>>> import numpy as np
>>> from numpy import linalg as LA
>>> np.set_printoptions(suppress=True, linewidth=120)
>>> m1 = np.load("mat.npy")
>>> m1
array([[ 1.3, -9. , -8. ,  5. ],
       [ 8. , -8.7,  8. ,  9. ],
       [ 8. ,  3. , -6.7, -5. ],
       [ 1. , -9. , -8. ,  5.3]])
>>> U, s, Vt = LA.svd(m1)
>>> s.round(2)
array([20.52, 15.6 , 10.44,  0.15])
>>> np.argmax(s[:-1] / (s[1:] + 1e-6)) + 1
np.int64(3)
>>> B = U[:, :3] @ np.diag(s[:3]) @ Vt[:3]
>>> LA.matrix_rank(B)
np.int64(3)
>>> round(LA.norm(m1 - B, 2), 2), round(float(s[3]), 2)
(np.float64(0.15), 0.15)
>>> B.round(2)
array([[ 1.31, -8.93, -8.02,  5.08],
       [ 8.  , -8.7 ,  8.  ,  9.  ],
       [ 8.  ,  3.  , -6.7 , -5.  ],
       [ 0.99, -9.06, -7.98,  5.22]])
>>> q, Rm = LA.qr(m1)
>>> Rm.round(2)
array([[-11.43,   5.8 ,   0.7 ,  -3.83],
       [  0.  , -14.6 ,  -3.44,  11.22],
       [  0.  ,   0.  ,  14.99,   4.3 ],
       [  0.  ,   0.  ,   0.  ,   0.2 ]])
>>> np.round(np.abs(np.diag(Rm)), 2)
array([11.43, 14.6 , 14.99,  0.2 ])
>>> q.shape, Rm.shape
((4, 4), (4, 4))
>>> np.trace(q @ q.T)
np.float64(4.0)
>>> U, s, Vt = LA.svd(Rm)
>>> s.round(2)
array([20.52, 15.6 , 10.44,  0.15])
>>> B = U[:, :3] @ np.diag(s[:3]) @ Vt[:3]
>>> round(np.abs(Rm - B).max(), 2)
np.float64(0.11)
>>> B.round(2) + 0
array([[-11.43,   5.8 ,   0.7 ,  -3.83],
       [  0.  , -14.6 ,  -3.44,  11.22],
       [  0.  ,   0.  ,  14.98,   4.3 ],
       [ -0.01,  -0.09,   0.03,   0.09]])
>>> LA.matrix_rank(B)
np.int64(3)
>>> round(LA.norm(Rm - B, 2), 2), np.round(s[3], 2)
(np.float64(0.15), np.float64(0.15))
>>> LA.matrix_rank(Rm, rtol=0.05)
np.int64(3)
>>> t3 = np.stack([m1, 3 * m1, m1[::-1]])
>>> np.round(np.einsum("bij,cij->bc", t3, t3), 2)
array([[ 773.36, 2320.08,  224.2 ],
       [2320.08, 6960.24,  672.6 ],
       [ 224.2 ,  672.6 ,  773.36]])
>>> np.round(t3.sum(axis=0), 2)
array([[  6.2, -45. , -40. ,  25.3],
       [ 40. , -31.8,  25.3,  31. ],
       [ 40. ,   3.3, -18.8, -11. ],
       [  5.3, -45. , -40. ,  26.2]])
>>> (t3 @ m1.T).shape
(3, 4, 4)
>>> LA.matrix_rank(t3.reshape(3, -1))
np.int64(2)
>>> data = np.loadtxt("run13.csv", delimiter=",")
>>> data
array([[ 0., -2.,  0.,  0.,  0.,  0.],
       [-2., -1.,  0.,  0.,  0.,  0.],
       [ 0., -3.,  0.,  0.,  0.,  0.],
       [ 0.,  0.,  0., -2.,  0.,  0.],
       [ 0.,  0., -2., -1.,  0.,  0.],
       [ 0.,  0.,  0., -3.,  0.,  0.],
       [ 0.,  0.,  0.,  0.,  0., -2.],
       [ 0.,  0.,  0.,  0., -2., -1.],
       [ 0.,  0.,  0.,  0.,  0., -3.]])
>>> q, Rm = LA.qr(data)
>>> np.round(q @ Rm, 2)
array([[ 0., -2.,  0.,  0.,  0.,  0.],
       [-2., -1.,  0.,  0.,  0.,  0.],
       [ 0., -3.,  0.,  0.,  0.,  0.],
       [ 0.,  0.,  0., -2.,  0.,  0.],
       [ 0.,  0., -2., -1.,  0.,  0.],
       [ 0.,  0.,  0., -3.,  0.,  0.],
       [ 0.,  0.,  0.,  0.,  0., -2.],
       [ 0.,  0.,  0.,  0., -2., -1.],
       [ 0.,  0.,  0.,  0.,  0., -3.]])
>>> np.allclose(Rm.T @ Rm, data.T @ data)
True
>>> q.shape, Rm.shape
((9, 6), (6, 6))
>>> abs(Rm[0, 0]), round(LA.norm(data[:, 0]), 2)
(np.float64(2.0), np.float64(2.0))
>>> q.round(2)
array([[ 0.  , -0.55,  0.  ,  0.  ,  0.  ,  0.  ],
       [ 1.  ,  0.  ,  0.  ,  0.  ,  0.  ,  0.  ],
       [-0.  , -0.83,  0.  ,  0.  ,  0.  ,  0.  ],
       [-0.  ,  0.  , -0.  , -0.55,  0.  ,  0.  ],
       [-0.  ,  0.  ,  1.  ,  0.  ,  0.  ,  0.  ],
       [-0.  ,  0.  , -0.  , -0.83, -0.  ,  0.  ],
       [-0.  ,  0.  , -0.  ,  0.  , -0.  ,  0.55],
       [-0.  ,  0.  , -0.  ,  0.  ,  1.  , -0.  ],
       [-0.  ,  0.  , -0.  ,  0.  , -0.  ,  0.83]])
>>> vec = np.array([3, 6, 9, 0, 5, 9])
>>> y = q @ vec
>>> np.round(LA.pinv(q) @ q, 2)
array([[1., 0., 0., 0., 0., 0.],
       [0., 1., 0., 0., 0., 0.],
       [0., 0., 1., 0., 0., 0.],
       [0., 0., 0., 1., 0., 0.],
       [0., 0., 0., 0., 1., 0.],
       [0., 0., 0., 0., 0., 1.]])
>>> y.round(2)
array([-3.33,  3.  , -4.99,  0.  ,  9.  ,  0.  ,  4.99,  5.  ,  7.49])
>>> np.round(LA.solve(q.T @ q, q.T @ y), 2)
array([3., 6., 9., 0., 5., 9.])
>>> rng = np.random.default_rng(606)
>>> y = y + 0.05 * rng.normal(size=9)
>>> y.round(2)
array([-3.32,  3.08, -4.97,  0.05,  9.04,  0.04,  4.92,  5.06,  7.52])
>>> b, *_ = LA.lstsq(q, y)
>>> b.round(2)
array([ 3.08,  5.98,  9.04, -0.06,  5.06,  8.99])
>>> np.round(q.T @ (y - q @ b), 2) + 0
array([0., 0., 0., 0., 0., 0.])
>>> [round(float(LA.norm(LA.solve(q.T @ q + lam * np.eye(6), q.T @ y))), 2) for lam in (0, 1, 10, 100)]
[15.27, 7.64, 1.39, 0.15]
>>> b.round()
array([ 3.,  6.,  9., -0.,  5.,  9.])
>>> vec = np.array([7, 8, 6, 7, 8, 8])
>>> y = data @ vec
>>> y
array([-16., -22., -24., -14., -19., -21., -16., -24., -24.])
>>> y = y + 0.1 * rng.normal(size=9)
>>> y.round(2)
array([-16.13, -22.07, -24.04, -13.81, -18.85, -21.01, -16.06, -24.1 , -24.1 ])
>>> b, *_ = LA.lstsq(data, y)
>>> np.round(data.T @ (y - data @ b), 2) + 0
array([0., 0., 0., 0., 0., 0.])
>>> b.round(2)
array([7.02, 8.03, 5.94, 6.97, 8.04, 8.03])
>>> q, V = LA.qr(data[:, :4])[0], LA.qr(data[:, 4:])[0]
>>> s = LA.svd(q.T @ V, compute_uv=False)
>>> round(float(LA.norm(q @ q.T - V @ V.T, 2)), 2)
1.0
>>> np.degrees(np.arccos(s.clip(0, 1)))
array([90., 90.])
>>> A = np.load("data.npy")
>>> A
array([[ 2,  1,  3],
       [-2,  1,  1],
       [ 2,  1,  3]])
>>> vec = np.array([0, -1, 0])
>>> A * vec
array([[ 0, -1,  0],
       [ 0, -1,  0],
       [ 0, -1,  0]])
>>> A @ np.ones(3)
array([6., 0., 6.])
>>> A @ (2 * vec)
array([-2, -2, -2])
>>> A @ np.eye(3)[2]
array([3., 1., 3.])
>>> U, s, Vt = LA.svd(A)
>>> np.argmax(s[:-1] / (s[1:] + 1e-6)) + 1
np.int64(2)
>>> B = U[:, :2] @ np.diag(s[:2]) @ Vt[:2]
>>> np.round(LA.norm(A - B) / LA.norm(A), 2)
np.float64(0.0)
>>> LA.matrix_rank(B)
np.int64(2)
>>> U, s = LA.svd(A)
Traceback (most recent call last):
  File "<python-input-75>", line 1, in <module>
    U, s = LA.svd(A)
    ^^^^
ValueError: too many values to unpack (expected 2)
>>> U, s, Vt = LA.svd(A, full_matrices=False)
>>> s.round(2) + 0
array([5.29, 2.45, 0.  ])
>>> U.shape, s.shape, Vt.shape
((3, 3), (3,), (3, 3))
>>> (s > 1e-8).sum()
np.int64(2)
>>> np.round(U.T @ U, 2) + 0
array([[1., 0., 0.],
       [0., 1., 0.],
       [0., 0., 1.]])
>>> np.round(U.T @ A @ Vt.T, 2) + 0
array([[5.29, 0.  , 0.  ],
       [0.  , 2.45, 0.  ],
       [0.  , 0.  , 0.  ]])
>>> np.round(Vt @ Vt.T, 2) + 0
array([[1., 0., 0.],
       [0., 1., 0.],
       [0., 0., 1.]])
>>> np.round(s / s[0], 2) + 0
array([1.  , 0.46, 0.  ])
>>> np.trace(A)
np.int64(6)
>>> (A - A.T) / 2
array([[ 0. ,  1.5,  0.5],
       [-1.5,  0. ,  0. ],
       [-0.5,  0. ,  0. ]])
>>> LA.determinant(A)
Traceback (most recent call last):
  File "<python-input-86>", line 1, in <module>
    LA.determinant(A)
    ^^^^^^^^^^^^^^
AttributeError: module 'numpy.linalg' has no attribute 'determinant'
